In [1]: import numpy as np

In [2]: np.set_printoptions(precision=2, suppress=True, linewidth=120)

In [3]: A = np.loadtxt("arr.csv", delimiter=",")

In [4]: A
Out[4]: 
array([[-3., -2., -1.,  0.],
       [ 1.,  2.,  3.,  4.],
       [ 5.,  6.,  7.,  8.],
       [ 9., 10., 11., 12.]])

In [5]: # rows and columns are dependent

In [6]: np.unique(A.round(6), axis=0).shape
Out[6]: (4, 4)

In [7]: np.linalg.lstsq(A[:-1].T, A[-1])[2]
Out[7]: np.int32(2)

In [8]: left, sigma, Vt = np.linalg.svd(A)

In [9]: V = Vt[:(sigma > 1e-8).sum()]

In [10]: rng = np.random.default_rng(9383)

In [11]: x = A[1] + -1 * A[0] + rng.integers(2) * np.eye(4)[3]

In [12]: x
Out[12]: array([4., 4., 4., 4.])

In [13]: V.T @ V
Out[13]: 
array([[ 0.7,  0.4,  0.1, -0.2],
       [ 0.4,  0.3,  0.2,  0.1],
       [ 0.1,  0.2,  0.3,  0.4],
       [-0.2,  0.1,  0.4,  0.7]])

In [14]: print(np.allclose(V.T @ V @ x, x))
True

In [15]: np.diag(V.T @ V)
Out[15]: array([0.7, 0.3, 0.3, 0.7])

In [16]: np.round(np.linalg.norm(x - V.T @ V @ x), 2)
Out[16]: np.float64(0.0)

In [17]: left, sigma, Vt = np.linalg.svd(A, full_matrices=False)

In [18]: round(np.sqrt((sigma ** 2).sum()), 2), np.round(np.linalg.norm(A), 2)
Out[18]: (np.float64(25.77), np.float64(25.77))

In [19]: (sigma > 1e-8).sum()
Out[19]: np.int64(2)

In [20]: np.abs(left[:, 0]).round(6).argmax()
Out[20]: np.int64(3)

In [21]: np.round(left.T @ A @ Vt.T, 2) + 0
Out[21]: 
array([[25.58,  0.  ,  0.  ,  0.  ],
       [ 0.  ,  3.13,  0.  ,  0.  ],
       [ 0.  ,  0.  ,  0.  ,  0.  ],
       [ 0.  ,  0.  ,  0.  ,  0.  ]])

In [22]: np.cumsum(sigma ** 2) / np.sum(sigma ** 2)
Out[22]: array([0.99, 1.  , 1.  , 1.  ])

In [23]: rank = np.linalg.matrix_rank(A)

In [24]: rank
Out[24]: np.int64(2)

In [25]: null = np.linalg.svd(A)[2][rank:].T

In [26]: np.round(A @ null, 2) + 0
Out[26]: 
array([[0., 0.],
       [0., 0.],
       [0., 0.],
       [0., 0.]])

In [27]: null.shape
Out[27]: (4, 2)

In [28]: print([int(np.linalg.matrix_rank(A[:, :j + 1])) for j in range(4)])
[1, 2, 2, 2]

In [29]: [int(np.linalg.matrix_rank(np.delete(A, i, axis=0))) for i in range(4)]
Out[29]: [2, 2, 2, 2]

In [30]: print(np.allclose(A @ null, 0))
True

In [31]: M2 = A + rng.integers(-2, 3, (4, 2)) @ rng.integers(-2, 3, (2, 4))

In [32]: print(M2)
[[-3. -6. -5. -4.]
 [-5.  4. -1.  3.]
 [ 1.  6.  3.  6.]
 [11. 12. 15. 15.]]

In [33]: print(np.abs(M2 - A).sum(axis=1))
[12. 13. 10. 11.]

In [34]: M2 - A
Out[34]: 
array([[ 0., -4., -4., -4.],
       [-6.,  2., -4., -1.],
       [-4.,  0., -4., -2.],
       [ 2.,  2.,  4.,  3.]])

In [35]: print(np.linalg.matrix_rank(M2 - A, tol=1e-8))
2

In [36]: K = np.load("out19.npy")

In [37]: K
Out[37]: 
array([[ 0,  3,  0,  9],
       [-3, -1, -9, -3],
       [ 0,  6,  0,  3],
       [-6, -2, -3, -1]])

In [38]: np.einsum("ii->", A)
Out[38]: np.float64(18.0)

In [39]: print(np.round(np.linalg.det(A[::-1]), 2))
0.0

In [40]: print(np.kron(np.eye(2, dtype=int), A))
[[-3. -2. -1.  0. -0. -0. -0.  0.]
 [ 1.  2.  3.  4.  0.  0.  0.  0.]
 [ 5.  6.  7.  8.  0.  0.  0.  0.]
 [ 9. 10. 11. 12.  0.  0.  0.  0.]
 [-0. -0. -0.  0. -3. -2. -1.  0.]
 [ 0.  0.  0.  0.  1.  2.  3.  4.]
 [ 0.  0.  0.  0.  5.  6.  7.  8.]
 [ 0.  0.  0.  0.  9. 10. 11. 12.]]

In [41]: round(float(np.linalg.det(2 * A)), 2), round(np.linalg.det(A), 2)
Out[41]: (0.0, np.float64(0.0))

In [42]: M2 = K / np.sqrt((K ** 2).mean(axis=1, keepdims=True))

In [43]: np.linalg.matrix_rank(K - K.mean(axis=1, keepdims=True))
Out[43]: np.int64(3)

In [44]: M2[3]
Out[44]: array([-1.7 , -0.57, -0.85, -0.28])

In [45]: np.linalg.matrix_rank(M2) == np.linalg.matrix_rank(K)
Out[45]: np.True_

In [46]: u = np.array([1, -1, 1])

In [47]: np.cross(K[1, :3], K[3, :3])
Out[47]: array([-15,  45,   0])

In [48]: print(np.polyval(u, K[1]))
[13  3 91 13]

In [49]: np.correlate(K[1], K[3], "full")
Out[49]: array([ 3, 10, 18, 50, 33, 60, 18])

In [50]: feats = np.load("dump.npy")

In [51]: feats
Out[51]: 
array([[-3,  5, -6],
       [ 5, -3,  5],
       [-6,  5, -3]])

In [52]: hat = np.triu(np.array([[3, 1, 1], [1, 0, 2], [-3, 0, -3]]), 1) + np.eye(3)

In [53]: M2 = hat @ feats @ np.linalg.inv(hat)

In [54]: hat @ feats - feats @ hat
Out[54]: 
array([[ -1.,   5.,  -5.],
       [-12.,   5.,  -5.],
       [  0.,   6.,  -4.]])

In [55]: np.trace(M2), np.trace(feats)
Out[55]: (np.float64(-9.0), np.int64(-9))

In [56]: np.linalg.matrix_rank(M2)
Out[56]: np.int64(3)

In [57]: M2
Out[57]: 
array([[ -4.,  11., -22.],
       [ -7.,  14., -22.],
       [ -6.,  11., -19.]])

In [58]: np.poly(M2)
Out[58]: array([  1.,   9., -59.,  69.])

In [59]: q, R = np.linalg.qr(feats)

In [60]: np.trace(q @ q.T)
Out[60]: np.float64(3.0)

In [61]: q @ R
Out[61]: 
array([[-3.,  5., -6.],
       [ 5., -3.,  5.],
       [-6.,  5., -3.]])

In [62]: R
Out[62]: 
array([[ 8.37, -7.17,  7.29],
       [ 0.  , -2.75,  2.8 ],
       [ 0.  ,  0.  ,  3.  ]])

In [63]: np.abs(np.diag(R))
Out[63]: array([8.37, 2.75, 3.  ])

In [64]: q
Out[64]: 
array([[-0.36, -0.88, -0.3 ],
       [ 0.6 , -0.47,  0.65],
       [-0.72,  0.05,  0.69]])

In [65]: q.shape, R.shape
Out[65]: ((3, 3), (3, 3))

In [66]: round(float(abs(R[0, 0])), 2), np.round(np.linalg.norm(feats[:, 0]), 2)
Out[66]: (8.37, np.float64(8.37))
